% python3 -q
>>> import numpy as np
>>> np.set_printoptions(precision=2, suppress=True, linewidth=100)
>>> X = np.loadtxt("arr.csv", delimiter=",")
>>> print(X)
[[ 0.  1. -2.  0.  2.]
 [-1.  0.  2.  1. -3.]
 [ 2. -2.  0.  0. -4.]
 [ 0. -1.  0.  0.  1.]
 [-2.  3.  4. -1.  0.]]
>>> r0 = np.array([0, -5])
>>> print(np.convolve(X[2], r0))
[  0. -10.  10.   0.   0.  20.]
>>> print(np.polyval(r0, X[2]))
[-5. -5. -5. -5. -5.]
>>> left, sigma, vt = np.linalg.svd(X)
>>> evecs = vt[:(sigma > 1e-8).sum()]
>>> rng = np.random.default_rng(983)
>>> x0 = X[3] + 4 * X[4] + rng.integers(2) * np.eye(5)[0]
>>> print(x0)
[-8. 11. 16. -4.  1.]
>>> print(np.allclose(evecs.T @ evecs @ x0, x0))
True
>>> print(np.round(np.linalg.norm(x0 - evecs.T @ evecs @ x0), 2))
0.0
>>> print(np.diag(evecs.T @ evecs))
[0.6  0.96 0.9  0.6  0.96]
>>> print(evecs.T @ evecs)
[[ 0.6  -0.13 -0.2  -0.4  -0.13]
 [-0.13  0.96 -0.07 -0.13 -0.04]
 [-0.2  -0.07  0.9  -0.2  -0.07]
 [-0.4  -0.13 -0.2   0.6  -0.13]
 [-0.13 -0.04 -0.07 -0.13  0.96]]
>>> print(round(float(np.linalg.norm(X, 2) / np.linalg.norm(X)), 2))
0.69
>>> print([round(float(x), 2) for x in np.linalg.svd(X, compute_uv=False)[:3]])
[6.13, 6.13, 1.54]
>>> left, sigma, vt = np.linalg.svd(X)
>>> print(np.argmax(sigma[:-1] / (sigma[1:] + 1e-6)) + 1)
4
>>> M2 = left[:, :4] @ np.diag(sigma[:4]) @ vt[:4]
>>> print(np.linalg.matrix_rank(M2))
4
>>> print(round(np.linalg.norm(X - M2, 2), 2), np.round(sigma[4], 2))
0.0 0.0
>>> print(np.linalg.matrix_rank(X, rtol=0.05))
4
>>> print(round(float(np.abs(X - M2).max()), 2))
0.0
>>> x0 = np.array([3, 0, -3, -3, 0])
>>> print(np.round(np.linalg.eigvals(X).real, 2) + 0)
[0. 0. 0. 0. 0.]
>>> print(round(np.linalg.det(X), 2))
0.0
>>> O = np.linalg.solve(np.eye(5) - X, np.eye(5) + X)
>>> print(round(float(np.linalg.det(O)), 2))
1.0
>>> print(np.round(O @ O.T, 2) + 0)
[[1. 0. 0. 0. 0.]
 [0. 1. 0. 0. 0.]
 [0. 0. 1. 0. 0.]
 [0. 0. 0. 1. 0.]
 [0. 0. 0. 0. 1.]]
>>> W0 = np.load("x.npy")
>>> print(W0)
[[ 0 -1  0  2  2]
 [ 2  0 -1  0  2]
 [ 2  2  0 -1  0]
 [ 0  2  2  0 -1]
 [-1  0  2  2  0]]
>>> x0 = np.array([6, 7, 0, 3, 6])
>>> y = W0 @ x0
>>> print(y)
[11 24 23  8  0]
>>> print(np.round(np.linalg.solve(W0, W0[:, 3]), 2) + 0)
[0. 0. 0. 1. 0.]
>>> print(np.linalg.solve(W0, y))
[6. 7. 0. 3. 6.]
>>> print(np.linalg.solve(W0, y + W0[:, 1]))
[6. 8. 0. 3. 6.]
>>> print(np.round(np.linalg.solve(W0, -3 * y), 2) + 0)
[-18. -21.   0.  -9. -18.]
>>> print(np.linalg.solve(W0.T, W0[1]))
[ 0.  1.  0.  0. -0.]
